$ python -q
>>> import numpy as np
>>> from numpy import linalg as LA
>>> np.set_printoptions(suppress=True, linewidth=200)
>>> M2 = np.array([[-1.1], [-1.3], [-0.1], [0.5]])
>>> C = np.array([[-1.1, -0.6, 1.9, -2.4]])
>>> W0 = M2 @ C
>>> W0.round(3)
array([[ 1.21,  0.66, -2.09,  2.64],
       [ 1.43,  0.78, -2.47,  3.12],
       [ 0.11,  0.06, -0.19,  0.24],
       [-0.55, -0.3 ,  0.95, -1.2 ]])
>>> np.unique(W0.round(6), axis=0).shape
(4, 4)
>>> np.abs(np.diag(LA.qr(W0)[1])) > 1e-9
array([ True, False, False, False])
>>> left, sig, vt = LA.svd(W0)
>>> evecs = vt[:(sig > 1e-8).sum()]
>>> rng = np.random.default_rng(68)
>>> x = W0[1] + 5 * W0[2] + rng.integers(2) * np.eye(4)[0]
>>> x.round(3)
array([ 1.98,  1.08, -3.42,  4.32])
>>> np.allclose(evecs.T @ evecs @ x, x)
True
>>> u, v = W0[2], W0[0]
>>> round(float(u @ v), 3)
1.203
>>> pr = (u @ v) / (u @ u) * u
>>> np.round(v - pr, 3) + 0
array([0., 0., 0., 0.])
>>> round((v - pr) @ u, 3)
np.float64(0.0)
>>> pr.round(3)
array([ 1.21,  0.66, -2.09,  2.64])
>>> idx = rng.permutation(4)
>>> idx
array([3, 1, 0, 2])
>>> M2 = W0[idx][:, idx]
>>> round(float(np.trace(M2)), 3)
0.6
>>> M2.round(3)
array([[-1.2 , -0.3 , -0.55,  0.95],
       [ 3.12,  0.78,  1.43, -2.47],
       [ 2.64,  0.66,  1.21, -2.09],
       [ 0.24,  0.06,  0.11, -0.19]])
>>> np.allclose(M2, W0)
False
>>> arr = -1 * np.eye(4) + np.ones((4, 4))
>>> arr
array([[0., 1., 1., 1.],
       [1., 0., 1., 1.],
       [1., 1., 0., 1.],
       [1., 1., 1., 0.]])
>>> np.round(LA.eigvalsh(arr).min(), 3)
np.float64(-1.0)
>>> M = np.array([[1, 0], [0, -2]])
>>> x = np.array([2, 0])
>>> target = M @ x
>>> c, lr = np.zeros(2), 1 / LA.norm(M, 2) ** 2
>>> for i in range(6):
...     c -= lr * M.T @ (M @ c - target)
...     if i % 1 == 0: print(i, round(LA.norm(M @ c - target), 3))
... 
0 1.5
1 1.125
2 0.844
3 0.633
4 0.475
5 0.356
>>> round(LA.cond(M), 3)
np.float64(2.0)
>>> c.round(3)
array([1.644, 0.   ])
>>> vals, evecs = LA.eig(M)
>>> np.round(np.sort(LA.eigvals(LA.inv(M))), 3)
array([-0.5,  1. ])
>>> np.round(np.sort(LA.eigvals(M @ M)), 3)
array([1., 4.])
>>> np.round(np.sort(LA.eigvals(M.T)), 3)
array([-2.,  1.])
>>> vals
array([ 1., -2.])
>>> np.prod(vals)
np.float64(-2.0)
>>> np.round(LA.pinv(M), 3)
array([[ 1. ,  0. ],
       [ 0. , -0.5]])
>>> np.round(LA.svd(M, compute_uv=False), 3)
array([2., 1.])
>>> x = np.array([3, 2])
>>> target = M @ x
>>> target
array([ 3, -4])
>>> np.round(LA.solve(M, target + M[:, 1]), 3)
array([3., 3.])
>>> np.round(LA.solve(M, 4 * target), 3)
array([12.,  8.])
>>> np.round(LA.solve(M.T, M[0]), 3)
array([ 1., -0.])
>>> np.round(LA.solve(M, target), 3)
array([3., 2.])
>>> LA.matrix_power(M - np.diag(np.diag(M)), 2)
array([[0, 0],
       [0, 0]])
>>> np.prod(np.diag(M)), round(LA.det(M), 3)
(np.int64(-2), np.float64(-2.0))
>>> [int(LA.matrix_rank(LA.matrix_power(M, p))) for p in range(1, 3)]
[2, 2]
>>> F = np.load("test11.npy")
>>> F
array([[-39.246, -10.349, -59.877],
       [-12.965, -12.016, -23.062],
       [ -8.261, -10.727, -15.837],
       [ -4.642,  -8.789,  -9.908],
       [ -3.741,  -8.073,  -8.342],
       [ -0.01 ,  -0.463,  -0.172],
       [ -0.01 ,   0.446,   0.132],
       [  2.362,  -6.633,  -0.838],
       [  2.514,  -7.015,  -0.806],
       [  8.837, -21.13 ,   1.566],
       [ 14.313, -32.033,   4.357],
       [ 16.256, -35.745,   5.431]])
>>> [round(float(LA.det(M[:i, :i])), 2) + 0 for i in range(1, 3)]
[1.0, -2.0]
>>> Xc = F - F.mean(axis=0)
>>> evecs = LA.svd(Xc)[2][:2]
>>> M2 = Xc - Xc @ evecs.T @ evecs
>>> np.round(np.diag(evecs.T @ evecs), 3)
array([0.392, 0.927, 0.681])
>>> np.round(np.cov(Xc @ evecs.T, rowvar=False), 3) + 0
array([[548.264,   0.   ],
       [  0.   , 120.936]])
>>> np.round(M2.std(axis=0), 3)
array([0.265, 0.092, 0.192])
>>> E = np.loadtxt("case4.csv", delimiter=",")
>>> E.round(3)
array([[ 0.444, -0.76 ,  0.474],
       [ 0.111,  0.572,  0.813],
       [ 0.889,  0.309, -0.339]])
>>> x = np.array([6, -4, 5])
>>> target = E @ x
>>> target.round(3)
array([8.077, 2.443, 2.406])
>>> np.round(LA.solve(E, target + E[:, 2]), 3)
array([ 6., -4.,  6.])
>>> np.round(LA.solve(E, E[:, 1]), 3) + 0
array([0., 1., 0.])
>>> np.round(LA.solve(E.T, E[2]), 3)
array([-0.,  0.,  1.])
>>> x = np.array([3, 0, 7])
>>> np.round(np.sort(np.abs(np.degrees(np.angle(LA.eigvals(E))))), 3)
array([ 32.979,  32.979, 180.   ])
>>> np.round(LA.inv(E), 3)
array([[ 0.444,  0.111,  0.889],
       [-0.76 ,  0.572,  0.309],
       [ 0.474,  0.813, -0.339]])
>>> round(LA.det(E), 3)
np.float64(-1.0)
>>> [p for p in range(1, 25) if np.allclose(LA.matrix_power(E, p), np.eye(3))]
[]
>>> Q, evecs = LA.qr(E[:, :1])[0], LA.qr(E[:, 1:])[0]
>>> sig = LA.svd(Q.T @ evecs, compute_uv=False)
>>> np.round(np.degrees(np.arccos(sig.clip(0, 1))), 3)
array([90.])
>>> round(float(LA.norm(Q @ Q.T - evecs @ evecs.T, 2)), 3)
1.0
>>> A = np.load("x.npy")
>>> A
array([[ 3,  2, -3,  2],
       [ 4,  3, -2,  3],
       [ 3,  2, -3,  2]])
>>> np.abs(A).max()
np.int64(4)
>>> np.round(LA.svd(A, compute_uv=False), 3) + 0
array([9.381, 1.414, 0.   ])
>>> A.sum(axis=0)
array([10,  7, -8,  7])
>>> np.unravel_index(np.abs(A).argmax(), A.shape)
(np.int64(1), np.int64(0))
>>> A.sum(axis=1)
array([4, 8, 4])
>>> left, sig, vt = LA.svd(A)
>>> np.argmax(sig[:-1] / (sig[1:] + 1e-6)) + 1
np.int64(2)
>>> sig.round(3) + 0
array([9.381, 1.414, 0.   ])
>>> M2 = left[:, :2] @ np.diag(sig[:2]) @ vt[:2]
>>> LA.matrix_rank(A, rtol=0.05)
np.int64(2)
>>> M2.round(3)
array([[ 3.,  2., -3.,  2.],
       [ 4.,  3., -2.,  3.],
       [ 3.,  2., -3.,  2.]])
>>> LA.matrix_rank(M2)
np.int64(2)
>>> round(float(LA.norm(A - M2) / LA.norm(A)), 3)
0.0
>>> LA.matrix_rank(W0, rtol=0.1)
np.int64(1)
>>> np.argsort(-LA.norm(W0, axis=0).round(6), kind="stable")[:3]
array([3, 2, 0])
>>> round(float(LA.norm(W0, 2) / LA.norm(W0)), 3)
1.0
>>> np.argsort(-LA.norm(A, axis=0).round(6), kind="stable")[:3]
array([0, 2, 1])
>>> LA.matrix_rank(A, rtol=0.1)
np.int64(2)
>>> M2 = np.array([[0, 0, 1], [3, 1, 2], [3, -2, 2], [0, -1, -3]])
>>> np.einsum("ik,kj->ji", A, M2)
array([[-3,  3, -3],
       [ 6,  4,  6],
       [-5, -3, -5]])
>>> np.einsum("ij->j", A)
array([10,  7, -8,  7])
>>> A @ M2
array([[-3,  6, -5],
       [ 3,  4, -3],
       [-3,  6, -5]])
>>> np.einsum("ik,kj->ij", A, M2)
array([[-3,  6, -5],
       [ 3,  4, -3],
       [-3,  6, -5]])
>>> mat = np.load("run2.npy")
>>> mat.round(3)
array([[-0.123, -0.63 , -0.734, -0.224],
       [ 0.94 ,  0.085, -0.138, -0.301],
       [ 0.204,  0.141, -0.421,  0.872],
       [ 0.245, -0.759,  0.515,  0.314]])
>>> x = np.array([-3, 3, 1, 0])
>>> np.round(LA.inv(mat), 3)
array([[-0.123,  0.94 ,  0.204,  0.245],
       [-0.63 ,  0.085,  0.141, -0.759],
       [-0.734, -0.138, -0.421,  0.515],
       [-0.224, -0.301,  0.872,  0.314]])
>>> np.round(np.sort(np.abs(np.degrees(np.angle(LA.eigvals(mat))))), 3)
array([  0.   ,  94.145,  94.145, 180.   ])
>>> G = np.cov(F, rowvar=False)
>>> np.round(np.corrcoef(F.T), 3)
array([[ 1.   , -0.47 ,  0.964],
       [-0.47 ,  1.   , -0.22 ],
       [ 0.964, -0.22 ,  1.   ]])
>>> np.argwhere(np.triu(np.abs(np.corrcoef(F.T)) > 0.8, 1))
array([[0, 2]])
>>> np.argsort(-F.std(axis=0).round(6), kind="stable")
array([2, 0, 1])
>>> hat = np.triu(np.array([[1, 6, 1, 5], [9, 8, 0, 3], [2, 4, 5, 1], [9, 3, 8, 9]]), 1) + np.eye(4)
>>> M2 = hat @ mat @ LA.inv(hat)
>>> round(LA.det(M2), 3)
np.float64(-1.0)
>>> np.round(np.trace(M2), 3), round(float(np.trace(mat)), 3)
(np.float64(-0.145), -0.145)
>>> LA.matrix_rank(M2)
np.int64(4)
>>> data = np.load("layer14.npy")
>>> data
array([[ -6.508,  -1.387,  -9.801],
       [  3.275,  -7.147,  -9.729],
       [ -2.996,   1.463,   7.782],
       [  6.586,   2.527,   5.941],
       [  2.863,   5.96 ,   4.64 ],
       [ 10.361,   7.419,   4.904],
       [-11.027,  14.053,   3.872],
       [ -0.199,   0.506,   8.464],
       [ 12.002,   8.552,  -1.326],
       [ 11.326,  11.961,   1.99 ],
       [ 11.939,   1.414,   0.627],
       [  2.629,  17.742,   0.114],
       [-11.588,  -2.35 ,  -4.277],
       [  4.025,   7.959,   2.771],
       [  1.722,   1.946,  18.901],
       [  0.883,   9.447,  -8.221],
       [-12.527,   0.532,   6.131],
       [  9.669,  -5.845,  10.296],
       [ 12.604,  -4.138,  18.087]])
>>> M2 = np.c_[data[:, :1] @ np.array([[1]]), np.array([-3, 3, -2, 3, 1, 2, 2, 3, 1, -1, -1, 1, 1, 3, -1, -1, 2, -2, 3])]
>>> M2
array([[ -6.508,  -3.   ],
       [  3.275,   3.   ],
       [ -2.996,  -2.   ],
       [  6.586,   3.   ],
       [  2.863,   1.   ],
       [ 10.361,   2.   ],
       [-11.027,   2.   ],
       [ -0.199,   3.   ],
       [ 12.002,   1.   ],
       [ 11.326,  -1.   ],
       [ 11.939,  -1.   ],
       [  2.629,   1.   ],
       [-11.588,   1.   ],
       [  4.025,   3.   ],
       [  1.722,  -1.   ],
       [  0.883,  -1.   ],
       [-12.527,   2.   ],
       [  9.669,  -2.   ],
       [ 12.604,   3.   ]])
>>> np.round(LA.lstsq(data, M2[:, 0])[0], 3) + 0
array([1., 0., 0.])
>>> left, sig, vt = LA.svd(M2, full_matrices=False)
>>> sig.round(3)
array([36.457,  8.989])
>>> np.round(np.cumsum(sig ** 2) / np.sum(sig ** 2), 3)
array([0.943, 1.   ])
>>> round(np.sqrt((sig ** 2).sum()), 3), np.round(LA.norm(M2), 3)
(np.float64(37.549), np.float64(37.549))
>>> np.round(left.T @ left, 3) + 0
array([[1., 0.],
       [0., 1.]])
>>> (sig > 1e-8).sum()
np.int64(2)
>>> np.round(sig / sig[0], 3)
array([1.   , 0.247])
>>> left.shape, sig.shape, vt.shape
((19, 2), (2,), (2, 2))
